$ python3 -q
>>> import numpy as np
>>> from numpy import linalg as LA
>>> np.set_printoptions(precision=1, suppress=True, linewidth=100)
>>> F = np.load("w.npy")
>>> F
array([[  4,  -4,   2,   6,   9],
       [  1, -13,   8,   0,   2],
       [  9, -13,  14,  -2,   5],
       [ 14, -12,  11,  -3,  11],
       [ 11, -13,   4,  -7,   6],
       [ 14, -18,   8,  -4,  12],
       [ 13, -20,  10,   4,  12],
       [ 10, -13,   8,   6,  16],
       [ 19, -21,  11,  15,  25],
       [ 16, -18,   5,  14,  29],
       [ 11, -26,   6,  12,  22],
       [ 15, -21,   6,  11,  20],
       [ 21, -12,  14,  18,  23],
       [ 18,  -9,   6,  27,  18],
       [ 12,  -5,   8,  24,  14],
       [ 21,  -6,   7,  24,  20],
       [ 12,  -2,  -1,  28,  28]])
>>> cen = F - F.mean(axis=0)
>>> V = LA.svd(cen)[2][:1]
>>> B = cen - cen @ V.T @ V
>>> B.std(axis=0)
array([4.1, 6.3, 3.6, 2.5, 4.1])
>>> (cen @ V.T).std(axis=0)
array([13.2])
>>> np.cov(cen @ V.T, rowvar=False)
array(186.1)
>>> LA.norm(B, axis=1).round(6).argmax()
np.int64(0)
>>> round(LA.norm(B) / LA.norm(cen), 1)
np.float64(0.6)
>>> rng = np.random.default_rng(19)
>>> data = np.array([[-4, -4, -1, 2, 5, -1], [2, 1, -1, 4, -5, 1], [5, -5, -3, 3, -2, 5]]) * (rng.random((3, 6)) < 0.3)
>>> data
array([[ 0,  0, -1,  2,  0,  0],
       [ 0,  0,  0,  0,  0,  0],
       [ 0,  0,  0,  0,  0,  0]])
>>> Uu, sv, Vh = LA.svd(data)
>>> np.argmax(sv[:-1] / (sv[1:] + 1e-6)) + 1
np.int64(1)
>>> B = Uu[:, :1] @ np.diag(sv[:1]) @ Vh[:1]
>>> np.abs(data - B).max()
np.float64(0.0)
>>> rk = LA.matrix_rank(data)
>>> rk
np.int64(1)
>>> ns = LA.svd(data)[2][rk:].T
>>> LA.matrix_rank(data.T @ data), LA.matrix_rank(data @ data.T)
(np.int64(1), np.int64(1))
>>> ns.shape
(6, 5)
>>> np.round(ns @ ns.T, 1) + 0
array([[1. , 0. , 0. , 0. , 0. , 0. ],
       [0. , 1. , 0. , 0. , 0. , 0. ],
       [0. , 0. , 0.8, 0.4, 0. , 0. ],
       [0. , 0. , 0.4, 0.2, 0. , 0. ],
       [0. , 0. , 0. , 0. , 1. , 0. ],
       [0. , 0. , 0. , 0. , 0. , 1. ]])
>>> np.round(data @ ns, 1) + 0
array([[0., 0., 0., 0., 0.],
       [0., 0., 0., 0., 0.],
       [0., 0., 0., 0., 0.]])
>>> W1 = np.array([[1, 0], [0, -2], [1, 0], [-1, 1], [1, -2], [1, 2]])
>>> coef = np.array([-3, -1])
>>> H = np.maximum(data @ W1 + coef, 0)
>>> H
array([[0, 1],
       [0, 0],
       [0, 0]])
>>> (H > 0).mean(axis=0)
array([0. , 0.3])
>>> (H > 0).astype(int)
array([[0, 1],
       [0, 0],
       [0, 0]])
>>> cent = np.array([[-3, -2, 3], [3, -3, -1]])
>>> (H @ cent).round(6).argmax(axis=1)
array([0, 0, 0])
>>> H @ cent
array([[ 3, -3, -1],
       [ 0,  0,  0],
       [ 0,  0,  0]])
>>> arr = np.load("out15.npy")
>>> arr
array([[-1. ,  0.4, -1.5, -0.5],
       [-1. ,  0.2, -1.8, -0.7],
       [ 1.1,  0.8,  3.8,  2. ],
       [-0.8, -0.1, -2.2, -1.6],
       [-2.4,  0. , -5.8, -3.1],
       [ 0.2, -0.6,  0.4,  1.4]])
>>> rk = LA.matrix_rank(arr)
>>> rk
np.int64(3)
>>> ns = LA.svd(arr)[2][rk:].T
>>> ns[:, 0] / ns[np.abs(ns[:, 0]).round(6).argmax(), 0]
array([ 1. ,  0.7, -0.6,  0.3])
>>> ns.shape
(4, 1)
>>> [int(LA.matrix_rank(arr[:i])) for i in range(1, len(arr) + 1)]
[1, 2, 3, 3, 3, 3]
>>> [int(LA.matrix_rank(np.delete(arr, i, axis=0))) for i in range(6)]
[3, 3, 3, 3, 3, 3]
>>> np.allclose(arr @ ns, 0)
True
>>> LA.matrix_rank(arr.T @ arr), LA.matrix_rank(arr @ arr.T)
(np.int64(3), np.int64(3))
>>> ns @ ns.T
array([[ 0.5,  0.4, -0.3,  0.2],
       [ 0.4,  0.3, -0.2,  0.1],
       [-0.3, -0.2,  0.2, -0.1],
       [ 0.2,  0.1, -0.1,  0.1]])
>>> np.round(np.trace(LA.pinv(arr) @ arr), 1)
np.float64(3.0)
>>> try:
...     LA.inv(arr)
... except LA.LinAlgError as e:
...     print("failed:", e)
... 
failed: Last 2 dimensions of the array must be square
>>> np.abs(np.diag(LA.qr(arr)[1])) > 1e-9
array([ True,  True,  True, False])
>>> np.round(arr @ LA.pinv(arr) @ arr, 1) + 0
array([[-1. ,  0.4, -1.5, -0.5],
       [-1. ,  0.2, -1.8, -0.7],
       [ 1.1,  0.8,  3.8,  2. ],
       [-0.8, -0.1, -2.2, -1.6],
       [-2.4,  0. , -5.8, -3.1],
       [ 0.2, -0.6,  0.4,  1.4]])
>>> Uu, sv, Vh = LA.svd(arr)
>>> sv.round(1) + 0
array([9.2, 1.3, 1.1, 0. ])
>>> B = Uu[:, :3] @ np.diag(sv[:3]) @ Vh[:3]
>>> LA.matrix_rank(arr, rtol=0.05)
np.int64(3)
>>> E = np.load("dump.npy")
>>> E
array([[ 6,  2,  6,  0,  0,  0],
       [-6, -4,  4,  0,  0,  0],
       [ 0,  0,  0,  0,  0,  0],
       [ 6,  2,  6,  3,  1,  3],
       [-6, -4,  4, -3, -2,  2],
       [ 0,  0,  0,  0,  0,  0]])
>>> t3 = np.stack([E, -3 * E, E[::-1]])
>>> LA.matrix_rank(t3.reshape(3, -1))
np.int64(2)
>>> LA.det(t3)
array([0., 0., 0.])
>>> LA.norm(t3, axis=(1, 2))
array([18., 54., 18.])
>>> LA.matrix_rank(t3)
array([4, 4, 4])
>>> Uu, sv, Vh = LA.svd(E)
>>> V = Vh[:(sv > 1e-8).sum()]
>>> vec = E[0] + 5 * E[3] + rng.integers(2) * np.eye(6)[2]
>>> vec
array([36., 12., 37., 15.,  5., 15.])
>>> LA.matrix_rank(np.vstack([E, vec]))
np.int64(5)
>>> np.allclose(V.T @ V @ vec, vec)
False
>>> [round(float(x), 1) for x in LA.svd(E, compute_uv=False)[:3]]
[14.0, 10.5, 3.3]
>>> B = E + rng.integers(-2, 3, (6, 4)) @ rng.integers(-2, 3, (4, 6))
>>> B
array([[  4,  -2,  10,  -3,  -1,  -1],
       [ -4,   1,   4,   2,   1,   0],
       [ -4,  -3,  -2,   4,  -4,   4],
       [  6,   1,   4,   3,  -1,   3],
       [-10,  -8,   4,  -1,   4,   6],
       [ -2,  -1,   0,   2,   7,   3]])
>>> B - E
array([[-2, -4,  4, -3, -1, -1],
       [ 2,  5,  0,  2,  1,  0],
       [-4, -3, -2,  4, -4,  4],
       [ 0, -1, -2,  0, -2,  0],
       [-4, -4,  0,  2,  6,  4],
       [-2, -1,  0,  2,  7,  3]])
>>> np.abs(B - E).sum(axis=1)
array([15, 10, 21,  5, 20, 15])
>>> W0 = np.load("block6.npy")
>>> W0.round(1) + 0
array([[ 0. , -0.6, -0.5, -0.1,  0. ,  0.6],
       [-0.3, -0.3,  0.4, -0.8, -0.1, -0.2],
       [ 0.7, -0.3, -0.2, -0.2,  0.3, -0.5],
       [ 0.1,  0.6, -0.3, -0.5,  0.2,  0.4],
       [ 0.3,  0.1, -0.2, -0.2, -0.9, -0.1],
       [ 0.5, -0.1,  0.7,  0. ,  0. ,  0.5]])
>>> B = LA.inv(W0)
>>> round(LA.slogdet(W0)[0], 1)
np.float64(-1.0)
>>> np.round(LA.inv(B), 1) + 0
array([[ 0. , -0.6, -0.5, -0.1,  0. ,  0.6],
       [-0.3, -0.3,  0.4, -0.8, -0.1, -0.2],
       [ 0.7, -0.3, -0.2, -0.2,  0.3, -0.5],
       [ 0.1,  0.6, -0.3, -0.5,  0.2,  0.4],
       [ 0.3,  0.1, -0.2, -0.2, -0.9, -0.1],
       [ 0.5, -0.1,  0.7,  0. ,  0. ,  0.5]])
>>> O, Rm = LA.qr(W0)
>>> np.abs(np.diag(Rm))
array([1., 1., 1., 1., 1., 1.])
>>> round(abs(Rm[0, 0]), 1), np.round(LA.norm(W0[:, 0]), 1)
(np.float64(1.0), np.float64(1.0))
>>> Rm.round(1) + 0
array([[-1.,  0.,  0.,  0.,  0.,  0.],
       [ 0.,  1.,  0.,  0.,  0.,  0.],
       [ 0.,  0., -1.,  0.,  0.,  0.],
       [ 0.,  0.,  0.,  1.,  0.,  0.],
       [ 0.,  0.,  0.,  0.,  1.,  0.],
       [ 0.,  0.,  0.,  0.,  0.,  1.]])
>>> np.round(np.trace(O @ O.T), 1)
np.float64(6.0)
>>> np.round(O @ Rm, 1) + 0
array([[ 0. , -0.6, -0.5, -0.1,  0. ,  0.6],
       [-0.3, -0.3,  0.4, -0.8, -0.1, -0.2],
       [ 0.7, -0.3, -0.2, -0.2,  0.3, -0.5],
       [ 0.1,  0.6, -0.3, -0.5,  0.2,  0.4],
       [ 0.3,  0.1, -0.2, -0.2, -0.9, -0.1],
       [ 0.5, -0.1,  0.7,  0. ,  0. ,  0.5]])
>>> np.allclose(Rm.T @ Rm, W0.T @ W0)
True
>>> vec = np.array([-2, -2, 1, -2, 0, 1])
>>> np.round(LA.inv(W0), 1) + 0
array([[ 0. , -0.3,  0.7,  0.1,  0.3,  0.5],
       [-0.6, -0.3, -0.3,  0.6,  0.1, -0.1],
       [-0.5,  0.4, -0.2, -0.3, -0.2,  0.7],
       [-0.1, -0.8, -0.2, -0.5, -0.2,  0. ],
       [ 0. , -0.1,  0.3,  0.2, -0.9,  0. ],
       [ 0.6, -0.2, -0.5,  0.4, -0.1,  0.5]])
>>> 6 - LA.matrix_rank(W0 - np.eye(6), tol=1e-8)
np.int64(1)
>>> np.round(W0.T @ (W0 @ vec), 1) + 0
array([-2., -2.,  1., -2.,  0.,  1.])
>>> np.abs(LA.eigvals(W0))
array([1., 1., 1., 1., 1., 1.])
>>> round(float(LA.norm(vec)), 1), round(LA.norm(W0 @ vec), 1)
(3.7, np.float64(3.7))
>>> X = np.loadtxt("run0.csv", delimiter=",")
>>> X
array([[-0.1,  0.6, -0.6, -4.2,  0. ,  1.3],
       [ 0. ,  0.5, -1.5, -0.7, -0.2, -0.8],
       [-0.9,  0.1, -1.3, -7.2,  0. ,  3.7],
       [-0.4,  0.4, -0.8,  1.5, -0.2,  4.3],
       [ 0.1, -0.6,  0.4,  7.9, -0.2,  1.7],
       [-0.1, -0.4, -0.3, -0.3,  0.3, -1.5],
       [-0.1, -1.1,  0.4,  6.7,  0.1, -0.1],
       [-0.3,  0.6, -0.4, -5.8, -0.2, -1.1],
       [-0.5,  0.7,  0. ,  1.3,  0. ,  1.3],
       [-0.1,  0.4,  0. , -2.1, -0.2,  4.1],
       [ 0.1,  0.6,  2.2,  2.3, -0.1, -0.2],
       [ 0.3,  0.6,  1.1, -1. , -0.1, -3.2],
       [-0.1, -0.5,  0. , -1.6,  0. , -0.8],
       [ 0.2,  1. , -0.3, -2.9,  0. , -0.7],
       [-0.1,  0. , -0.1,  6.8,  0. , -1.7],
       [-0.8,  1.1,  1.7,  1.9,  0. , -4.9],
       [-0.1,  0.4,  0.4, -4.6, -0.4,  0.9],
       [-0.3, -1.1, -1.9,  3.4,  0.1,  2.2],
       [-0.1, -1.2,  0.3,  0.8, -0.1, -3.1],
       [-1.1, -0.1, -1.4,  5.4,  0. ,  0.7],
       [ 0.4, -0.7,  0.7,  5.4, -0.1, -0.7],
       [-0.1, -0.1, -0.9,  0.4,  0.3, -3.2],
       [-0.1,  0.6, -2.5,  0.3, -0.1, -1.9],
       [-0.2, -0.8,  1.4, -6. , -0.1,  1.6],
       [-0.1, -0.4, -0.1, -7.3, -0.1,  4.6],
       [-0.4, -0.3,  0.5,  0.9, -0.1,  0.9],
       [ 0.5,  0.5, -2.3, -5.7,  0. ,  0.7],
       [ 0.1,  0.7,  0.2, -6.1, -0.1, -4.2],
       [-0.1, -0.9,  0.8,  1. , -0.1,  4.4],
       [-0.2,  0. ,  0. ,  3.3,  0.3, -2.3],
       [ 0.4, -0.5, -1.5, -4.8, -0.2, -0.5],
       [ 0.1,  0.7, -0.8,  6.8,  0.1,  1.6],
       [-0.3,  0.1, -0.6, -2.4, -0.3,  3.5]])
>>> B = X + rng.integers(-2, 3, (33, 5)) @ rng.integers(-2, 3, (5, 6))
>>> B
array([[ -2.1,  -1.4,   1.4,  -2.2,   4. ,  -0.7],
       [ -2. ,   2.5,  -1.5,   5.3,  -8.2,  -0.8],
       [  5.1,   0.1,   1.7, -11.2,   8. ,   8.7],
       [  1.6,   2.4,  -1.8,   1.5,  -6.2,   5.3],
       [  2.1,  -0.6,  -0.6,   5.9,   1.8,   2.7],
       [ -3.1,   2.6,   3.7,   7.7, -12.7,  -1.5],
       [ -5.1,  -2.1,   2.4,   8.7,  -6.9,  -6.1],
       [  2.7,   2.6,  -1.4,  -7.8,  -6.2,  -0.1],
       [  0.5,  -0.3,  -5. ,  -3.7,   0. ,  -1.7],
       [ -3.1,  -1.6,  -2. ,  -4.1,  -2.2,  -1.9],
       [ -3.9,  -2.4,   3.2,   0.3,   2.9,  -5.2],
       [ -1.7,  -1.4,   2.1,  -1. ,   5.9,  -4.2],
       [  0.9,  -2.5,  -7. ,  -9.6,   8. ,  -1.8],
       [ -0.8,   0. ,  -5.3,  -9.9,   0. ,  -3.7],
       [ -2.1,  -4. ,  -4.1,   4.8,  10. ,  -5.7],
       [ -3.8,   0.1,   3.7,   6.9,   0. ,  -6.9],
       [  2.9,   0.4,  -0.6,  -8.6,   1.6,   1.9],
       [ -0.3,  -1.1,  -3.9,   3.4,   4.1,   4.2],
       [  5.9,   0.8,   0.3,   0.8,   5.9,   4.9],
       [ -9.1,  -1.1,   3.6,  16.4,  -6. ,  -4.3],
       [ -1.6,  -1.7,  -2.3,   2.4,  -4.1,  -5.7],
       [  4.9,   3.9,   2.1,   2.4,  -7.7,   1.8],
       [  2.9,  -0.4, -11.5,  -8.7,   7.9,  -0.9],
       [  3.8,   0.2,  -1.6, -13. ,   1.9,   4.6],
       [  0.9,  -1.4,  -1.1, -11.3,  -1.1,   1.6],
       [ -0.4,   0.7,   5.5,   5.9,  -0.1,   3.9],
       [ -0.5,   1.5,   4.7,   3.3,  -4. ,   1.7],
       [ -3.9,   0.7,   6.2,   0.9,  -5.1,  -6.2],
       [ -6.1,  -1.9,  -2.2,   4. ,  -4.1,  -0.6],
       [  5.8,   3. ,  -1. ,  -0.7,  -2.7,   2.7],
       [  2.4,   0.5,  -1.5,  -2.8,   2.8,   3.5],
       [ -3.9,  -2.3,  -1.8,   6.8,   7.1,  -1.4],
       [ -2.3,  -1.9,  -6.6,  -6.4,   5.7,   1.5]])
>>> np.round(LA.svd(B - X, compute_uv=False), 1) + 0
array([42.7, 28.6, 23. ,  9.5,  3.5,  0. ])
>>> vec = np.array([0, 1, -3, -1, 0, -1])
>>> h1 = np.maximum(E @ vec, 0)
>>> np.flatnonzero(h1 > 1e-9)
array([], dtype=int64)
>>> np.maximum(E @ (3 * vec), 0)
array([0, 0, 0, 0, 0, 0])
>>> h1
array([0, 0, 0, 0, 0, 0])
>>> J = np.load("layer1.npy")
>>> J
array([[-0.6, -0.4, -0.1, -1.6, -0.2,  0.4, -0.5, -1.3],
       [-0.4, -0.1, -0.9,  0.3, -0.1, -0.1, -0.7,  0.2],
       [-1. ,  0.3,  1.4,  0. ,  1.8,  0.6,  0.2, -0.7],
       [ 0.5,  0.6, -1.1, -0.1, -0.2, -0.9, -0.1, -0.1],
       [-1.3,  1.6, -0.1, -0.7,  0.6,  1.6,  0.3,  0.8],
       [ 0.7,  0.2, -0.8,  0.2, -1.4, -1.3, -0.1,  1.9],
       [-0.8,  0.5, -0.5,  0.2,  0.3, -0.2,  0.1, -0.6],
       [ 1.4, -1.5, -1. , -1.9, -1.4, -1.3,  0. , -0.9]])
>>> B = LA.inv(J)
>>> np.allclose(B, J.T)
False
>>> np.round(LA.cond(J), 1)
np.float64(12.2)
>>> vec = np.array([2, 0, 1, 0, 2, 2, 1, 2])
>>> y = J @ vec
>>> y
array([-4. , -2.4,  3. , -2.6,  3.6, -1.1, -3. , -5.4])
>>> np.round(LA.solve(J, J[:, 2]), 1) + 0
array([0., 0., 1., 0., 0., 0., 0., 0.])
>>> np.round(LA.solve(J.T, J[3]), 1) + 0
array([0., 0., 0., 1., 0., 0., 0., 0.])
>>> np.round(LA.solve(J, y + J[:, 7]), 1) + 0
array([2., 0., 1., 0., 2., 2., 1., 3.])
>>> np.round(LA.solve(J, y), 1) + 0
array([2., 0., 1., 0., 2., 2., 1., 2.])
